$ python -q
>>> import numpy as np
>>> np.set_printoptions(precision=3, suppress=True, linewidth=160)
>>> def rd(a):
...     return np.round(a, 3) + 0
... 
>>> F = np.load("run18.npy")
>>> F
array([[  0,   3,   0,   5,   1,   5,   2,   0,   0],
       [  3,   5,   5,   3,   2,   1,   1,   3,   0],
       [  4,   1,   0,   0,   2,   4,   2,   1,   2],
       [  4,   4,   4,   0,   3,   4,   3,   4,   4],
       [  3,   3,   2,   2,   1,   4,   3,   1,   3],
       [  1,   0,   4,   0,   3,   3,   0,   5,   0],
       [  0,   2,   5,   2,   2,   4,   5,   2,   0],
       [  3,   0,   1,   2,   3,   3,   4,   0,   0],
       [ -6,  -7, -10,  -1,  -3,   3,   0,  -6,   0]])
>>> left, sv, Vh = np.linalg.svd(F)
>>> np.argmax(sv[:-1] / (sv[1:] + 1e-6)) + 1
np.int64(8)
>>> other = left[:, :8] @ np.diag(sv[:8]) @ Vh[:8]
>>> print(np.linalg.matrix_rank(F, rtol=0.05))
6
>>> rd(other)
array([[  0.,   3.,   0.,   5.,   1.,   5.,   2.,   0.,   0.],
       [  3.,   5.,   5.,   3.,   2.,   1.,   1.,   3.,   0.],
       [  4.,   1.,   0.,   0.,   2.,   4.,   2.,   1.,   2.],
       [  4.,   4.,   4.,   0.,   3.,   4.,   3.,   4.,   4.],
       [  3.,   3.,   2.,   2.,   1.,   4.,   3.,   1.,   3.],
       [  1.,   0.,   4.,   0.,   3.,   3.,   0.,   5.,   0.],
       [  0.,   2.,   5.,   2.,   2.,   4.,   5.,   2.,   0.],
       [  3.,   0.,   1.,   2.,   3.,   3.,   4.,   0.,   0.],
       [ -6.,  -7., -10.,  -1.,  -3.,   3.,   0.,  -6.,   0.]])
>>> rd(np.linalg.norm(F - other) / np.linalg.norm(F))
np.float64(0.0)
>>> print(rd(np.abs(F - other).max()))
0.0
>>> np.linalg.matrix_rank(other)
np.int64(8)
>>> print(rd(np.linalg.norm(F - other, 2)), rd(sv[8]))
0.0 0.0
>>> left, sv, Vh = np.linalg.svd(F)
>>> evecs = Vh[:(sv > 1e-8).sum()]
>>> rng = np.random.default_rng(90319)
>>> vec = F[5] + 2 * F[7] + rng.integers(2) * np.eye(9)[1]
>>> vec
array([7., 0., 6., 4., 9., 9., 8., 5., 0.])
>>> np.allclose(evecs.T @ evecs @ vec, vec)
True
>>> data = np.load("x.npy")
>>> data
array([[-1.339,  1.185, -0.29 , -2.617,  1.66 ,  1.189,  0.388,  0.038],
       [ 0.016, -0.051,  0.009,  0.021, -0.024,  0.013, -0.025, -0.018],
       [-1.293,  1.22 , -0.298, -2.611,  1.699,  1.209,  0.407,  0.032],
       [ 2.586, -2.405,  0.627,  5.174, -3.409, -2.38 , -0.798, -0.017],
       [ 0.008, -0.015, -0.025, -0.031,  0.039, -0.004, -0.009,  0.01 ],
       [ 2.6  , -2.394,  0.599,  5.166, -3.392, -2.399, -0.795,  0.02 ],
       [ 2.577, -2.427,  0.601,  5.205, -3.397, -2.451, -0.808, -0.023],
       [ 2.6  , -2.424,  0.575,  5.237, -3.404, -2.4  , -0.76 ,  0.023],
       [-2.619,  2.381, -0.598, -5.167,  3.372,  2.41 ,  0.831,  0.004],
       [ 2.566, -2.42 ,  0.623,  5.21 , -3.408, -2.416, -0.823,  0.008],
       [-1.296,  1.224, -0.283, -2.607,  1.686,  1.182,  0.378,  0.009],
       [ 1.274, -1.242,  0.305,  2.601, -1.715, -1.213, -0.403,  0.012],
       [ 2.578, -2.41 ,  0.596,  5.213, -3.421, -2.418, -0.809, -0.019],
       [ 2.61 , -2.376,  0.618,  5.197, -3.378, -2.388, -0.802,  0.011]])
>>> vec = np.array([2, -2, 2, 0, -3, -2, -3, -2])
>>> target = data @ vec
>>> rd(np.linalg.solve(data.T @ data, data.T @ target))
array([ 2., -2.,  2.,  0., -3., -2., -3., -2.])
>>> print(rd(np.linalg.lstsq(data, target)[0]))
[ 2. -2.  2.  0. -3. -2. -3. -2.]
>>> target = target + 0.1 * rng.normal(size=14)
>>> rd(target)
array([-14.674,   0.328, -14.248,  28.701,  -0.128,  28.594,  28.546,  28.434, -28.756,  28.899, -14.206,  14.445,  28.738,  28.455])
>>> beta, *_ = np.linalg.lstsq(data, target)
>>> rd(beta)
array([ 3.403, -1.255,  2.452,  2.058, -1.123,  1.287, -4.877, -1.782])
>>> print(beta.round())
[ 3. -1.  2.  2. -1.  1. -5. -2.]
>>> feats = np.load("data.npy")
>>> print(rd(feats))
[[ 2.323  0.361 -0.087 -0.692  0.137 -1.181  0.814  0.954]
 [-1.549  1.538  0.745 -1.217  0.5   -1.272  0.234  0.526]
 [ 0.     0.381  0.615  0.829  1.388  0.677  2.206 -0.731]
 [-0.946 -1.241 -1.433  0.359 -0.582 -1.527  1.308 -0.02 ]
 [-0.43  -1.69   0.356 -1.28   0.862  0.958  0.352  1.553]
 [-0.344  1.125 -0.546  0.949 -1.155  1.007  0.651  1.909]
 [ 0.    -0.762  2.327  0.457 -1.534 -0.489  0.448  0.065]
 [ 0.086  0.338 -0.408 -1.865 -1.427  1.011  0.978 -1.104]]
>>> G = feats.T @ feats
>>> (feats @ feats.T).shape
(8, 8)
>>> print(np.linalg.matrix_rank(G))
8
>>> vec = np.array([-1, -3, 2, 1, -1, -1, 2, 0])
>>> target = feats @ vec
>>> beta, lr = np.zeros(8), 1 / np.linalg.norm(feats, 2) ** 2
>>> for i in range(250):
...     beta -= lr * feats.T @ (feats @ beta - target)
...     if i % 50 == 0: print(i, round(np.linalg.norm(feats @ beta - target), 3))
... 
0 0.0
50 0.0
100 0.0
150 0.0
200 0.0
>>> rd(beta)
array([-1., -3.,  2.,  1., -1., -1.,  2.,  0.])
>>> rd(np.linalg.cond(feats))
np.float64(1.0)
